% python3 -q
>>> import numpy as np
>>> import numpy.linalg as la
>>> np.set_printoptions(precision=2, suppress=True, linewidth=120)
>>> def rnd(a):
...     return np.round(a, 2) + 0
... 
>>> m1 = np.array([[-1, 0, -1, 0, -1, 0, 0, -1],
...     [0, 0, -1, 0, 2, 0, 1, -2],
...     [0, 0, 1, 2, 1, -2, -1, -1],
...     [0, 0, 0, 0, 2, 2, -2, 2],
...     [0, 0, 0, 0, 0, 0, 1, 2],
...     [0, 0, 0, 0, 0, 0, 1, 1],
...     [0, 0, 0, 0, 0, 0, 2, 2],
...     [0, 0, 0, 0, 0, 0, 0, -2]])
>>> print(m1)
[[-1  0 -1  0 -1  0  0 -1]
 [ 0  0 -1  0  2  0  1 -2]
 [ 0  0  1  2  1 -2 -1 -1]
 [ 0  0  0  0  2  2 -2  2]
 [ 0  0  0  0  0  0  1  2]
 [ 0  0  0  0  0  0  1  1]
 [ 0  0  0  0  0  0  2  2]
 [ 0  0  0  0  0  0  0 -2]]
>>> r0 = np.array([-3, 2, 3])
>>> print(np.correlate(m1[7], m1[2], "full"))
[ 0  0  0  0  0  0  0  2  2  4 -2 -4 -2  0  0]
>>> print(np.array([np.convolve(row, r0, "same") for row in m1]))
[[-2  0 -2  0 -2 -3  3 -2]
 [ 0  3 -2 -9  4  3  8 -1]
 [ 0 -3 -4  4 14  2 -5 -5]
 [ 0  0  0 -6 -2 16 -4 -2]
 [ 0  0  0  0  0 -3 -4  7]
 [ 0  0  0  0  0 -3 -1  5]
 [ 0  0  0  0  0 -6 -2 10]
 [ 0  0  0  0  0  0  6 -4]]
>>> print(np.polyval(r0, m1[7]))
[  3   3   3   3   3   3   3 -13]
>>> print(np.cross(m1[7, :3], m1[2, :3]))
[0 0 0]
>>> r = la.matrix_rank(m1)
>>> print(r)
6
>>> ns = la.svd(m1)[2][r:].T
>>> print(np.allclose(m1 @ ns, 0))
True
>>> print(rnd(m1 @ ns))
[[0. 0.]
 [0. 0.]
 [0. 0.]
 [0. 0.]
 [0. 0.]
 [0. 0.]
 [0. 0.]
 [0. 0.]]
>>> print(ns.shape)
(8, 2)
>>> print([int(la.matrix_rank(m1[:i])) for i in range(1, len(m1) + 1)])
[1, 2, 3, 4, 5, 6, 6, 6]
>>> print(rnd(ns @ ns.T))
[[ 0.42  0.   -0.28  0.35 -0.14  0.14  0.    0.  ]
 [ 0.    1.    0.    0.    0.    0.    0.    0.  ]
 [-0.28  0.    0.19 -0.24  0.09 -0.09  0.    0.  ]
 [ 0.35  0.   -0.24  0.29 -0.12  0.12  0.    0.  ]
 [-0.14  0.    0.09 -0.12  0.05 -0.05  0.    0.  ]
 [ 0.14  0.   -0.09  0.12 -0.05  0.05  0.    0.  ]
 [ 0.    0.    0.    0.    0.    0.    0.    0.  ]
 [ 0.    0.    0.    0.    0.    0.    0.    0.  ]]
>>> mat = np.load("w.npy")
>>> print(rnd(mat))
[[-0.57 -0.81 -0.07  0.53 -0.45 -2.31  1.48]
 [-0.25  0.29 -0.06 -1.46 -1.04 -0.85 -2.22]
 [-0.11 -0.64  0.01  1.39  0.55 -0.57  2.46]
 [-0.08 -0.62  0.02  1.41  0.6  -0.44  2.46]
 [ 0.68  0.64  0.1   0.2   0.94  2.66 -0.37]
 [-0.15 -0.67  0.01  1.36  0.49 -0.71  2.44]
 [ 0.67  0.7   0.09  0.03  0.85  2.63 -0.64]
 [ 0.18 -0.36  0.06  1.48  0.97  0.6   2.31]
 [-0.68 -0.6  -0.1  -0.33 -1.01 -2.65  0.14]
 [ 0.04 -0.51  0.04  1.47  0.79  0.05  2.44]
 [ 0.05 -0.5   0.04  1.47  0.79  0.06  2.44]
 [-0.33  0.17 -0.07 -1.41 -1.12 -1.2  -2.04]
 [ 0.62  0.78  0.08 -0.31  0.62  2.48 -1.17]]
>>> # rows and columns are dependent
>>> left, sig, Vh = la.svd(mat)
>>> vecs = Vh[:(sig > 1e-8).sum()]
>>> rng = np.random.default_rng(581)
>>> x = mat[3] + 4 * mat[2] + rng.integers(2) * np.eye(7)[2]
>>> print(rnd(x))
[-0.54 -3.18  0.07  6.95  2.81 -2.7  12.29]
>>> print(rnd(vecs.T @ vecs))
[[ 0.05  0.05  0.01  0.02  0.07  0.2  -0.02]
 [ 0.05  0.07  0.   -0.07  0.02  0.19 -0.16]
 [ 0.01  0.    0.    0.01  0.01  0.03  0.01]
 [ 0.02 -0.07  0.01  0.25  0.15  0.07  0.39]
 [ 0.07  0.02  0.01  0.15  0.17  0.28  0.18]
 [ 0.2   0.19  0.03  0.07  0.28  0.78 -0.09]
 [-0.02 -0.16  0.01  0.39  0.18 -0.09  0.68]]
>>> print(np.allclose(vecs.T @ vecs @ x, x))
True
>>> print(rnd(la.norm(x - vecs.T @ vecs @ x)))
0.0
>>> left, sig, Vh = la.svd(mat)
>>> print(rnd(sig))
[8.48 6.72 0.   0.   0.   0.   0.  ]
>>> print(np.argmax(sig[:-1] / (sig[1:] + 1e-6)) + 1)
2
>>> B = left[:, :2] @ np.diag(sig[:2]) @ Vh[:2]
>>> print(la.matrix_rank(mat, rtol=0.05))
2
>>> print(rnd(la.norm(mat - B, 2)), rnd(sig[2]))
0.0 0.0
>>> print(rnd(la.norm(mat - B) / la.norm(mat)))
0.0
>>> print(rnd(la.norm(mat, 2) / la.norm(mat)))
0.78
>>> print([round(float(x), 2) for x in la.svd(mat, compute_uv=False)[:3]])
[8.48, 6.72, 0.0]
>>> t = np.radians(120)
>>> r_ = np.eye(7)
>>> r_[6, 6] = r_[1, 1] = np.cos(t)
>>> r_[6, 1], r_[1, 6] = -np.sin(t), np.sin(t)
>>> print(rnd(r_))
[[ 1.    0.    0.    0.    0.    0.    0.  ]
 [ 0.   -0.5   0.    0.    0.    0.    0.87]
 [ 0.    0.    1.    0.    0.    0.    0.  ]
 [ 0.    0.    0.    1.    0.    0.    0.  ]
 [ 0.    0.    0.    0.    1.    0.    0.  ]
 [ 0.    0.    0.    0.    0.    1.    0.  ]
 [ 0.   -0.87  0.    0.    0.    0.   -0.5 ]]
>>> B = mat @ r_.T
>>> print(rnd(la.det(r_)), np.trace(r_))
1.0 4.0
>>> print(np.allclose(la.norm(mat, axis=1), la.norm(B, axis=1)))
True
>>> print(rnd(B))
[[-0.57  1.69 -0.07  0.53 -0.45 -2.31 -0.04]
 [-0.25 -2.06 -0.06 -1.46 -1.04 -0.85  0.86]
 [-0.11  2.45  0.01  1.39  0.55 -0.57 -0.67]
 [-0.08  2.44  0.02  1.41  0.6  -0.44 -0.7 ]
 [ 0.68 -0.64  0.1   0.2   0.94  2.66 -0.37]
 [-0.15  2.45  0.01  1.36  0.49 -0.71 -0.64]
 [ 0.67 -0.9   0.09  0.03  0.85  2.63 -0.29]
 [ 0.18  2.18  0.06  1.48  0.97  0.6  -0.84]
 [-0.68  0.42 -0.1  -0.33 -1.01 -2.65  0.44]
 [ 0.04  2.37  0.04  1.47  0.79  0.05 -0.78]
 [ 0.05  2.36  0.04  1.47  0.79  0.06 -0.78]
 [-0.33 -1.85 -0.07 -1.41 -1.12 -1.2   0.87]
 [ 0.62 -1.4   0.08 -0.31  0.62  2.48 -0.09]]
>>> print(np.allclose(mat @ mat.T, B @ B.T))
True
>>> t = np.sort(rng.uniform(-2, 2, 26))
>>> A = np.c_[t, t ** 2, t ** 3] @ np.array([[2, 3, 2], [2, 2, 2], [1, 1, 0]])
>>> print(rnd(A))
[[-3.23 -5.09  3.19]
 [-2.65 -4.39  2.53]
 [-2.49 -4.18  2.33]
 [-1.24 -2.43  0.46]
 [-0.96 -1.92 -0.08]
 [-0.82 -1.6  -0.34]
 [-0.75 -1.44 -0.43]
 [-0.69 -1.28 -0.48]
 [ 0.03  0.04  0.03]
 [ 0.15  0.22  0.15]
 [ 0.3   0.43  0.3 ]
 [ 0.5   0.7   0.49]
 [ 0.87  1.19  0.84]
 [ 0.98  1.33  0.94]
 [ 1.26  1.67  1.18]
 [ 1.27  1.69  1.19]
 [ 1.7   2.22  1.56]
 [ 2.27  2.89  2.02]
 [ 3.19  3.96  2.73]
 [ 3.57  4.39  3.01]
 [ 4.16  5.06  3.43]
 [ 5.67  6.74  4.44]
 [ 6.2   7.32  4.78]
 [ 9.47 10.87  6.73]
 [13.66 15.33  8.96]
 [17.73 19.62 10.95]]
>>> x = np.array([-4, 5, 1])
>>> target = A @ x
>>> print(rnd(la.lstsq(A, target)[0]))
[-4.  5.  1.]
>>> print(rnd(la.pinv(A) @ A))
[[1. 0. 0.]
 [0. 1. 0.]
 [0. 0. 1.]]
>>> target = target + 0.1 * rng.normal(size=26)
>>> print(rnd(target))
[-9.4  -8.75 -8.66 -6.67 -5.67 -5.17 -4.77 -3.98  0.05  0.58  1.11  1.94  3.37  3.53  4.59  4.61  5.76  7.46  9.69
 10.63 12.07 15.48 16.46 23.16 30.99 38.1 ]
>>> coef, *_ = la.lstsq(A, target)
>>> print(rnd(coef))
[-3.94  4.96  0.98]
>>> print(rnd(la.norm(target - A @ coef)))
0.43
>>> print(rnd(A.T @ (target - A @ coef)))
[0. 0. 0.]
>>> W2 = A[[2, 25]].astype(float)
>>> for _ in range(5):
...     labels = la.norm(A[:, None] - W2, axis=-1).argmin(axis=1)
...     W2 = np.array([A[labels == j].mean(axis=0) for j in range(2)])
... 
>>> print(labels)
[0 0 0 0 0 0 0 0 0 0 0 0 0 0 0 0 0 0 0 0 0 0 0 1 1 1]
>>> print(rnd(W2))
[[ 0.84  0.76  1.49]
 [13.62 15.28  8.88]]
>>> feats = np.tril(np.array([[-2, -3, 2, -1, 1, 3, -1, 3],
...     [0, -1, 2, 3, -3, -1, 3, 3],
...     [0, 3, 2, -1, -3, -3, 0, 3],
...     [-2, 0, -3, 0, 2, 1, -2, 3],
...     [-3, 1, -1, 3, -2, 3, -3, 3],
...     [2, 1, -1, 3, 1, 3, -2, 3],
...     [-1, 0, 0, 3, 2, 0, 1, 1],
...     [-1, 1, -3, -1, -1, -1, -2, 0]]), -1) + np.eye(8, dtype=int)
>>> print(feats)
[[ 1  0  0  0  0  0  0  0]
 [ 0  1  0  0  0  0  0  0]
 [ 0  3  1  0  0  0  0  0]
 [-2  0 -3  1  0  0  0  0]
 [-3  1 -1  3  1  0  0  0]
 [ 2  1 -1  3  1  1  0  0]
 [-1  0  0  3  2  0  1  0]
 [-1  1 -3 -1 -1 -1 -2  1]]
>>> # triangular: eigenvalues sit on the diagonal
>>> labels = rng.permutation(8)
>>> B = feats[:, labels] * rng.choice([-1, 1], 8)
>>> print(B)
[[ 0  0  0  0  0  0  1  0]
 [ 0  1  0  0  0  0  0  0]
 [ 0  3  0  0  0 -1  0  0]
 [ 1  0  0  0  0  3 -2  0]
 [ 3  1  0  0 -1  1 -3  0]
 [ 3  1  0  0 -1  1  2  1]
 [ 3  0  0 -1 -2  0 -1  0]
 [-1  1  1  2  1  3 -1 -1]]
>>> left, _, Vh = la.svd(feats.T @ B)
>>> print(rnd(la.lstsq(feats, B)[0]))
[[ 0.  0.  0.  0.  0.  0.  1.  0.]
 [ 0.  1.  0.  0.  0.  0.  0.  0.]
 [ 0.  0.  0.  0.  0. -1.  0.  0.]
 [ 1.  0.  0.  0.  0.  0.  0.  0.]
 [ 0.  0.  0.  0. -1.  0.  0.  0.]
 [ 0.  0.  0.  0.  0.  0.  0.  1.]
 [ 0.  0.  0. -1.  0.  0.  0.  0.]
 [ 0.  0.  1.  0.  0.  0.  0.  0.]]
>>> labels = rng.permutation(8)
>>> print(labels)
[4 5 6 7 3 1 0 2]
>>> B = feats[labels][:, labels]
>>> print(np.diag(B))
[1 1 1 1 1 1 1 1]
>>> print(rnd(la.det(B)), rnd(la.det(feats[labels])))
1.0 1.0
>>> def softmax(z):
...     e = np.exp(z - z.max(axis=-1, keepdims=True))
...     return e / e.sum(axis=-1, keepdims=True)
... 
>>> print(softmax(feats).sum(axis=1))
[1. 1. 1. 1. 1. 1. 1. 1.]
>>> print(rnd(softmax(feats[3] + -1)))
[0.02 0.13 0.01 0.34 0.13 0.13 0.13 0.13]
>>> scores = feats @ feats.T / np.sqrt(8)
>>> print(rnd(softmax(scores + np.triu(np.full(scores.shape, -np.inf), 1))))
[[1.   0.   0.   0.   0.   0.   0.   0.  ]
 [0.41 0.59 0.   0.   0.   0.   0.   0.  ]
 [0.03 0.08 0.9  0.   0.   0.   0.   0.  ]
 [0.   0.01 0.   0.99 0.   0.   0.   0.  ]
 [0.   0.   0.   0.04 0.96 0.   0.   0.  ]
 [0.   0.   0.   0.   0.02 0.96 0.   0.  ]
 [0.   0.   0.   0.02 0.38 0.06 0.54 0.  ]
 [0.   0.   0.   0.04 0.   0.   0.   0.95]]
>>> print(rnd(softmax(scores)))
[[0.19 0.13 0.13 0.06 0.04 0.26 0.09 0.09]
 [0.09 0.12 0.25 0.09 0.12 0.12 0.09 0.12]
 [0.02 0.06 0.77 0.01 0.05 0.05 0.02 0.02]
 [0.   0.   0.   0.55 0.27 0.01 0.02 0.13]
 [0.   0.   0.   0.04 0.88 0.   0.07 0.  ]
 [0.   0.   0.   0.   0.02 0.91 0.05 0.  ]
 [0.   0.   0.   0.02 0.38 0.06 0.54 0.  ]
 [0.   0.   0.   0.04 0.   0.   0.   0.95]]
>>> r0 = np.array([1, 2, -2, 3, -2, 0, 2, 3])
>>> B = feats + np.outer(r0, np.eye(8)[0])
>>> print(rnd(la.det(B) / la.det(feats)), rnd(1 + la.solve(feats, r0)[0]))
2.0 2.0
>>> Q, r_ = la.qr(feats)
>>> print(rnd(Q))
[[-0.22 -0.03  0.12  0.05  0.06  0.29 -0.91 -0.08]
 [ 0.   -0.28 -0.02 -0.07  0.15 -0.19  0.03 -0.93]
 [ 0.   -0.84 -0.31 -0.17  0.11 -0.2  -0.11  0.33]
 [ 0.45  0.06  0.51  0.02  0.04 -0.68 -0.27  0.11]
 [ 0.67 -0.2  -0.14  0.36 -0.5   0.31 -0.08 -0.11]
 [-0.45 -0.34  0.48  0.61 -0.22 -0.03  0.19  0.03]
 [ 0.22  0.03 -0.12  0.55  0.78  0.12  0.04  0.05]
 [ 0.22 -0.25  0.61 -0.4   0.23  0.52  0.19  0.03]]
>>> print(rnd(np.abs(np.diag(r_))))
[4.47 3.58 3.99 4.98 0.61 0.55 0.34 0.03]
>>> F = np.load("test1.npy")
>>> print(rnd(F))
[[ 0.17  0.07  0.   -0.03 -0.36]
 [ 0.07  0.03  0.   -0.01 -0.15]
 [ 0.    0.    0.    0.    0.  ]
 [-0.03 -0.01  0.    0.01  0.07]
 [-0.36 -0.15  0.    0.07  0.8 ]]
>>> # a projection of rank 1
>>> print(np.argsort(-la.norm(F, axis=0).round(6), kind="stable")[:3])
[4 0 1]
>>> print([round(float(x), 2) for x in la.svd(F, compute_uv=False)[:3]])
[1.0, 0.0, 0.0]
>>> x = np.array([3, 4, 2, 4, 1])
>>> print(rnd(np.trace(F)))
1.0
>>> print(rnd(F @ x))
[ 0.26  0.11  0.   -0.05 -0.58]
>>> print(rnd(F @ F @ x))
[ 0.26  0.11  0.   -0.05 -0.58]
>>> print(rnd(la.eigvalsh(2 * F - np.eye(5))))
[-1. -1. -1. -1.  1.]
>>> print(np.flatnonzero(la.matrix_power((F != 0) + (F.T != 0) + np.eye(5), 5)[0]))
[0 1 3 4]
>>> print((F != 0).astype(int))
[[1 1 0 1 1]
 [1 1 0 1 1]
 [0 0 0 0 0]
 [1 1 0 1 1]
 [1 1 0 1 1]]
>>> M = np.load("m.npy")
>>> print(M)
[[ 0. -1.  0.  0.  0.  0.  0.  0.  0. -1.]
 [-1.  0.  0.  0.  0.  0.  0.  0.  0. -1.]
 [ 0.  0.  0.  0. -1. -1.  0. -1.  0.  0.]
 [ 0.  0.  0.  0.  0.  0. -1.  0. -1.  0.]
 [ 0.  0. -1.  0.  0. -1.  0. -1.  0.  0.]
 [ 0.  0. -1.  0. -1.  0.  0. -1.  0.  0.]
 [ 0.  0.  0. -1.  0.  0.  0.  0. -1.  0.]
 [ 0.  0. -1.  0. -1. -1.  0.  0.  0.  0.]
 [ 0.  0.  0. -1.  0.  0. -1.  0.  0.  0.]
 [-1. -1.  0.  0.  0.  0.  0.  0.  0.  0.]]
>>> # splits into 3 blocks
>>> x = np.array([1, 2, 1, 3, 2, 0, 2, 3, 0, 0])
>>> h = np.maximum(M @ x, 0)
>>> print(np.maximum(M @ (3 * x), 0))
[0. 0. 0. 0. 0. 0. 0. 0. 0. 0.]
>>> print(h)
[0. 0. 0. 0. 0. 0. 0. 0. 0. 0.]
>>> print(np.flatnonzero(h > 1e-9))
[]
